$ python -q
>>> import numpy as np
>>> import numpy.linalg as la
>>> np.set_printoptions(precision=1, suppress=True, linewidth=200, legacy="1.25")
>>> rnd = lambda a: np.round(a, 1) + 0
>>> M = np.loadtxt("sample16.csv", delimiter=",")
>>> M
array([[-4.3, -0.8,  6.4],
       [-2.8, -6.6, -7.1],
       [-4.4, -7.3, -5.5],
       [-4. ,  8. ,  9. ],
       [-4.6, 10.1,  6.6],
       [-5.1,  9.9,  6.9],
       [-4.9,  7.7,  6.3],
       [-4.4, -2.2,  5.4],
       [-2.6, -5.2, -6.5],
       [-3.4, -2.7,  7.7],
       [-3.8, -7.1, -6. ],
       [-5.9,  8. ,  7.2],
       [-4.7,  8.2,  7. ],
       [-4.4, -8.7, -4.8],
       [-3.7, 10.8,  7.6],
       [-4.7, -0.4,  6.7],
       [-6.1, 10.4,  8.6],
       [-6.5,  7.8,  6.7],
       [-5.2, -1.1,  4. ],
       [-2. , -3.3,  5. ]])
>>> d = la.norm(M[:, None] - M[None], axis=-1)
>>> la.matrix_rank(d ** 2)
5
>>> np.unravel_index(d.round(6).argmax(), d.shape)
(13, 16)
>>> rnd(la.norm(M - M.mean(axis=0), axis=1))
array([ 3.8, 13.6, 12.8,  8.3,  8.9,  8.8,  6.5,  4.4, 12.4,  6.2, 13.1,  7.4,  7.3, 13.4,  9.9,  3.8, 10.1,  7.1,  3. ,  5.8])
>>> cen = (M - M.mean(axis=0)) / M.std(axis=0)
>>> np.argwhere(np.abs(cen) > 2)
array([[19,  0]])
>>> coef = la.lstsq(np.delete(cen, 1, axis=1), cen[:, 1])[0]
>>> rnd(coef)
array([-0.3,  0.7])
>>> rnd(1 - np.var(cen[:, 1] - np.delete(cen, 1, axis=1) @ coef))
0.7
>>> cov = np.cov(M, rowvar=False)
>>> rnd(np.corrcoef(M[:, 1], M[:, 2])[0, 1])
0.8
>>> cov.shape
(3, 3)
>>> rnd(la.eigvalsh(cov)[::-1])
array([75.4,  8.5,  0.9])
>>> rnd(np.polyfit(M[:, 1], M[:, 2], 1))
array([0.6, 2.4])
>>> cen = M - M.mean(axis=0)
>>> left, s, Vt = la.svd(cen, full_matrices=False)
>>> np.abs(left[:, 0]).argmax()
13
>>> np.searchsorted(np.cumsum(s ** 2) / (s ** 2).sum(), 0.9) + 1
2
>>> W = np.array([[0, 1, 2], [2, 2, 1], [1, 0, 3]])
>>> coef = np.array([0, -2, -1])
>>> H = np.maximum(M @ W + coef, 0)
>>> la.matrix_rank(H)
3
>>> C = np.array([[3, 0], [1, 0], [2, 1]])
>>> W @ C
array([[ 5,  2],
       [10,  1],
       [ 9,  3]])
